In [1]: import numpy as np

In [2]: import numpy.linalg as la

In [3]: np.set_printoptions(precision=1, suppress=True, linewidth=140, sign=" ")

In [4]: def rd(a):
   ...:     return np.round(a, 1) + 0
   ...: 

In [5]: K = np.load("block4.npy")

In [6]: K
Out[6]: 
array([[-41.4, -17. ,  13.2, -37.4,  -0.9,   6.9,  17.1,  28.3, -24.5,   4.8],
       [ 10.6,  -0.9,   6.5,  30.9, -12. , -22.6,  42.4, -29.7,  -6.5,  -5.2],
       [-39.8, -17.6,  12.1, -38.6,  -1.3,   7. ,  16.6,  29.9, -23. ,   4.4],
       [ -4.5,  11.9,  10.5,  19. ,  11.8,   1.1, -21.7,  35.3,  35.2,  -6.7],
       [ -5. ,   8.7,  12.8,  19.1,  14.5,   1.2, -21.8,  35.1,  36.6,  -5.3],
       [ 13.5,  -0.8,   4.8,  30.6, -12.5, -21.5,  42.1, -31.1,  -4.7,  -6.9],
       [ 10.9,  -1. ,   6.9,  30.3, -12.8, -22.9,  41.3, -32.1,  -7.1,  -3.9],
       [ 13.4,  -0.9,   5. ,  29.5, -12.9, -22.9,  42.9, -33. ,  -7.9,  -6.6],
       [-38.9, -16.8,  12.3, -39.2,   0.2,   6.7,  17.7,  28.3, -22.9,   2.8],
       [-39.4, -18.2,  10.9, -39.3,  -0.9,   6.9,  16.9,  29.8, -22.6,   4.5],
       [ 13.5,   0.6,   7.1,  31.3, -12.2, -23.1,  42.2, -31.3,  -7.3,  -7.1],
       [ -7.3,  10.4,  11.6,  17.1,  12.6,   1.1, -22.5,  36. ,  35.6,  -4.1],
       [ 11.1,  -0.9,   6.3,  30.7, -12.6, -23.4,  42. , -33.2,  -6.1,  -5.9],
       [ 10.8,   0. ,   5.9,  30.5, -12.8, -22.8,  42.5, -32.7,  -4.5,  -5.5],
       [-38.4, -17.3,  12.4, -38.9,  -0.3,   5.5,  17.1,  31.2, -21.5,   3.6],
       [ -5.1,  11.1,  11.3,  18.5,  13.4,   2.3, -22.5,  34.5,  36.5,  -6. ],
       [-39. , -17.5,  12.7, -38.5,   0.8,   4.7,  18.4,  28.6, -22.1,   3.3],
       [ 11.1,  -1.6,   6. ,  31.2, -10.7, -21.6,  40.4, -29.4,  -5.6,  -7.1],
       [ 11.8,  -0.7,   4.4,  28.4, -12.6, -21.4,  42.1, -31.3,  -7.1,  -5.5],
       [ 10.9,   1.2,   6.4,  29.2, -12.8, -20.8,  42. , -32.9,  -6.5,  -4.7],
       [-41.3, -17.8,  10.7, -35.8,  -1.5,   8.7,  18.9,  29.4, -21.2,   2.3],
       [-41.2, -20.2,  11.5, -38.2,   0.5,   5.9,  16.4,  30.7, -20.9,   3.9]])

In [7]: B = K / np.sqrt((K ** 2).mean(axis=1, keepdims=True))

In [8]: rd(la.norm(B, axis=1))
Out[8]: array([ 3.2,  3.2,  3.2,  3.2,  3.2,  3.2,  3.2,  3.2,  3.2,  3.2,  3.2,  3.2,  3.2,  3.2,  3.2,  3.2,  3.2,  3.2,  3.2,  3.2,  3.2,  3.2])

In [9]: rd(B[13])
Out[9]: array([ 0.5,  0. ,  0.3,  1.4, -0.6, -1.1,  2. , -1.5, -0.2, -0.3])

In [10]: la.matrix_rank(B) == la.matrix_rank(K)
Out[10]: np.True_

In [11]: feats = np.load("m.npy")

In [12]: feats
Out[12]: 
array([[ 0, -2,  0, -2],
       [-8,  8, -8,  8],
       [ 0, -2,  0, -2],
       [-8,  8, -8,  8]])

In [13]: # columns 0 and 2 are equal

In [14]: r = la.matrix_rank(feats)

In [15]: r
Out[15]: np.int64(2)

In [16]: ns = la.svd(feats)[2][r:].T

In [17]: np.allclose(feats @ ns, 0)
Out[17]: True

In [18]: left, s, Vt = la.svd(feats)

In [19]: rd(s)
Out[19]: array([ 22.8,   2.8,   0. ,   0. ])

In [20]: B = left[:, :2] @ np.diag(s[:2]) @ Vt[:2]

In [21]: rd(la.norm(feats - B) / la.norm(feats))
Out[21]: np.float64(0.0)

In [22]: rd(np.abs(feats - B).max())
Out[22]: np.float64(0.0)

In [23]: la.matrix_rank(B)
Out[23]: np.int64(2)

In [24]: rd(B)
Out[24]: 
array([[ 0., -2.,  0., -2.],
       [-8.,  8., -8.,  8.],
       [ 0., -2.,  0., -2.],
       [-8.,  8., -8.,  8.]])
